$ python3 -q
>>> import numpy as np
>>> from numpy import linalg as LA
>>> np.set_printoptions(suppress=True, linewidth=200)
>>> K = np.loadtxt("x.csv", delimiter=",")
>>> print(K.round(2))
[[ 16.97  23.23  -4.52  12.47  -1.49 -25.45   3.     0.93   4.72 -12.27  -2.09]
 [ 13.17  19.63  -2.77  10.52  -0.85 -19.76   1.81  -0.27   3.22 -10.07  -2.19]
 [  8.76  15.17  -0.94   8.16  -0.09 -13.14   0.51  -1.4    1.66  -7.44  -2.25]
 [  8.74  15.15  -0.94   8.15  -0.08 -13.12   0.51  -1.4    1.66  -7.43  -2.25]
 [  6.19  12.35  -0.03   6.7    0.35  -9.29  -0.16  -1.85   0.89  -5.84  -2.23]
 [  5.98  12.11   0.04   6.58   0.39  -8.97  -0.21  -1.88   0.83  -5.71  -2.23]
 [  4.56  10.43   0.46   5.72   0.62  -6.84  -0.54  -2.03   0.48  -4.79  -2.19]
 [  4.1    9.86   0.58   5.43   0.69  -6.15  -0.64  -2.06   0.37  -4.48  -2.17]
 [  1.95   6.92   1.01   3.96   1.01  -2.92  -1.01  -1.99  -0.01  -2.96  -1.99]
 [  0.74   4.9    1.06   2.94   1.12  -1.11  -1.09  -1.71  -0.1   -1.98  -1.77]
 [ -0.36   1.13   0.4    0.88   0.7    0.54  -0.55  -0.49   0.09  -0.39  -0.78]
 [ -0.29   0.66   0.24   0.56   0.48   0.43  -0.36  -0.27   0.09  -0.22  -0.52]
 [ -0.02   0.04   0.01   0.04   0.04   0.04  -0.03  -0.01   0.01  -0.01  -0.04]
 [  0.13  -0.17  -0.05  -0.18  -0.19  -0.19   0.12   0.05  -0.07   0.06   0.19]
 [  1.16  -0.85   0.17  -1.49  -1.82  -1.74   0.83  -0.38  -1.31   0.35   1.61]
 [  1.29  -0.89   0.29  -1.68  -2.08  -1.93   0.89  -0.56  -1.59   0.39   1.81]
 [  1.52  -0.94   0.61  -2.08  -2.6   -2.28   1.    -0.99  -2.22   0.47   2.23]
 [  1.77  -0.98   1.2   -2.65  -3.35  -2.66   1.08  -1.75  -3.25   0.6    2.79]
 [  2.    -1.     2.99  -4.    -4.99  -3.     1.    -3.99  -5.99   1.     4.  ]
 [  2.    -1.     3.25  -4.17  -5.19  -3.     0.97  -4.31  -6.36   1.06   4.14]
 [  1.98  -1.     3.58  -4.38  -5.44  -2.98   0.93  -4.71  -6.83   1.13   4.31]
 [  1.74  -1.01   5.66  -5.63  -6.8   -2.61   0.57  -7.2   -9.68   1.61   5.26]
 [  1.54  -1.03   6.7   -6.22  -7.41  -2.31   0.35  -8.43 -11.06   1.86   5.68]
 [  0.61  -1.14  10.21  -8.12  -9.22  -0.91  -0.5  -12.54 -15.59   2.74   6.9 ]
 [  0.28  -1.19  11.26  -8.66  -9.72  -0.42  -0.77 -13.75 -16.91   3.02   7.22]
 [ -1.34  -1.47  15.72 -10.92 -11.63   2.    -2.04 -18.87 -22.42   4.22   8.48]
 [ -2.09  -1.61  17.59 -11.85 -12.37   3.13  -2.61 -21.   -24.69   4.74   8.95]
 [ -2.17  -1.62  17.79 -11.95 -12.45   3.26  -2.67 -21.23 -24.94   4.8    9.01]]
>>> D = LA.norm(K[:, None] - K[None], axis=-1)
>>> print(D[24].round(6).argsort(kind="stable")[:4])
[24 23 25 22]
>>> print(D.shape)
(28, 28)
>>> print(np.flatnonzero(D[24] < D.mean() / 2))
[22 23 24 25]
>>> print(LA.matrix_rank(D ** 2))
5
>>> print(D[:5, :5].round(2))
[[ 0.    8.78 19.03 19.05 25.03]
 [ 8.78  0.   10.25 10.28 16.26]
 [19.03 10.25  0.    0.03  6.02]
 [19.05 10.28  0.03  0.    5.99]
 [25.03 16.26  6.02  5.99  0.  ]]
>>> W2 = K[[12, 22]].astype(float)
>>> for _ in range(5):
...     z = LA.norm(K[:, None] - W2, axis=-1).argmin(axis=1)
...     W2 = np.array([K[z == j].mean(axis=0) for j in range(2)])
... 
>>> print(z)
[0 0 0 0 0 0 0 0 0 0 0 0 0 0 0 0 0 0 1 1 1 1 1 1 1 1 1 1]
>>> print(np.abs(W2[1] - W2[0]).argmax())
8
>>> print(np.bincount(z))
[18 10]
>>> J = np.load("run17.npy")
>>> print(J.round(2))
[[-1.15  0.35 -1.56 -0.19  0.23 -0.15 -0.25 -0.07 -1.02 -0.24]
 [ 0.35  0.48  0.68  0.22  0.1  -0.17 -0.87  0.01  0.36 -0.51]
 [-1.56  0.68 -0.64  0.33 -0.12 -0.55 -0.34  0.4   0.23 -0.48]
 [-0.19  0.22  0.33  0.13  0.21  0.15 -1.02 -0.06  0.27 -0.2 ]
 [ 0.23  0.1  -0.12  0.21  0.1  -0.46  0.65 -0.2  -0.17  0.54]
 [-0.15 -0.17 -0.55  0.15 -0.46  0.88  0.78 -0.05 -1.19  0.87]
 [-0.25 -0.87 -0.34 -1.02  0.65  0.78 -1.53 -0.18 -0.15 -0.46]
 [-0.07  0.01  0.4  -0.06 -0.2  -0.05 -0.18  0.32  0.75 -0.67]
 [-1.02  0.36  0.23  0.27 -0.17 -1.19 -0.15  0.75  0.04  0.19]
 [-0.24 -0.51 -0.48 -0.2   0.54  0.87 -0.46 -0.67  0.19  0.37]]
>>> print(round(LA.eigvalsh(J).min(), 2))
-3.0
>>> print(np.all(LA.eigvalsh(J) > 0))
False
>>> print(np.round(J @ LA.pinv(J) @ J, 2))
[[-1.15  0.35 -1.56 -0.19  0.23 -0.15 -0.25 -0.07 -1.02 -0.24]
 [ 0.35  0.48  0.68  0.22  0.1  -0.17 -0.87  0.01  0.36 -0.51]
 [-1.56  0.68 -0.64  0.33 -0.12 -0.55 -0.34  0.4   0.23 -0.48]
 [-0.19  0.22  0.33  0.13  0.21  0.15 -1.02 -0.06  0.27 -0.2 ]
 [ 0.23  0.1  -0.12  0.21  0.1  -0.46  0.65 -0.2  -0.17  0.54]
 [-0.15 -0.17 -0.55  0.15 -0.46  0.88  0.78 -0.05 -1.19  0.87]
 [-0.25 -0.87 -0.34 -1.02  0.65  0.78 -1.53 -0.18 -0.15 -0.46]
 [-0.07  0.01  0.4  -0.06 -0.2  -0.05 -0.18  0.32  0.75 -0.67]
 [-1.02  0.36  0.23  0.27 -0.17 -1.19 -0.15  0.75  0.04  0.19]
 [-0.24 -0.51 -0.48 -0.2   0.54  0.87 -0.46 -0.67  0.19  0.37]]
>>> print(np.unique(J.round(6), axis=0).shape)
(10, 10)
>>> r = LA.matrix_rank(J)
>>> print(r)
7
>>> null = LA.svd(J)[2][r:].T
>>> print(LA.matrix_rank(J.T @ J), LA.matrix_rank(J @ J.T))
7 7
>>> r0 = np.array([4, 3, 2, 3, 4, 0]) + 0.5
>>> feats = np.outer(r0, r0) / (r0 @ r0)
>>> print(feats.round(2) + 0)
[[0.28 0.22 0.16 0.22 0.28 0.03]
 [0.22 0.17 0.12 0.17 0.22 0.02]
 [0.16 0.12 0.09 0.12 0.16 0.02]
 [0.22 0.17 0.12 0.17 0.22 0.02]
 [0.28 0.22 0.16 0.22 0.28 0.03]
 [0.03 0.02 0.02 0.02 0.03 0.  ]]
>>> ev, vecs = LA.eigh(J)
>>> x0 = np.array([3, 4, 5, 0, 9, 5, 8, 4, 9, 0])
>>> print(np.round(vecs * np.maximum(ev, 0) @ vecs.T, 2) + 0)
[[ 0.38  0.01 -0.32 -0.15  0.13  0.12  0.1  -0.25 -0.44 -0.07]
 [ 0.01  0.73  0.34  0.43 -0.07 -0.41 -0.4   0.09  0.18 -0.38]
 [-0.32  0.34  0.47  0.29 -0.18 -0.4  -0.26  0.36  0.51 -0.25]
 [-0.15  0.43  0.29  0.42 -0.05 -0.08 -0.3   0.    0.2   0.02]
 [ 0.13 -0.07 -0.18 -0.05  0.35 -0.21  0.02 -0.31 -0.02  0.26]
 [ 0.12 -0.41 -0.4  -0.08 -0.21  1.3   0.26 -0.31 -0.72  0.51]
 [ 0.1  -0.4  -0.26 -0.3   0.02  0.26  0.26 -0.06 -0.22  0.12]
 [-0.25  0.09  0.36  0.   -0.31 -0.31 -0.06  0.51  0.39 -0.45]
 [-0.44  0.18  0.51  0.2  -0.02 -0.72 -0.22  0.39  0.78 -0.15]
 [-0.07 -0.38 -0.25  0.02  0.26  0.51  0.12 -0.45 -0.15  0.81]]
>>> print(round(float(x0 @ J @ x0 / (x0 @ x0)), 2), ev[0], round(float(ev[-1]), 2))
-0.7 -3.0 3.0
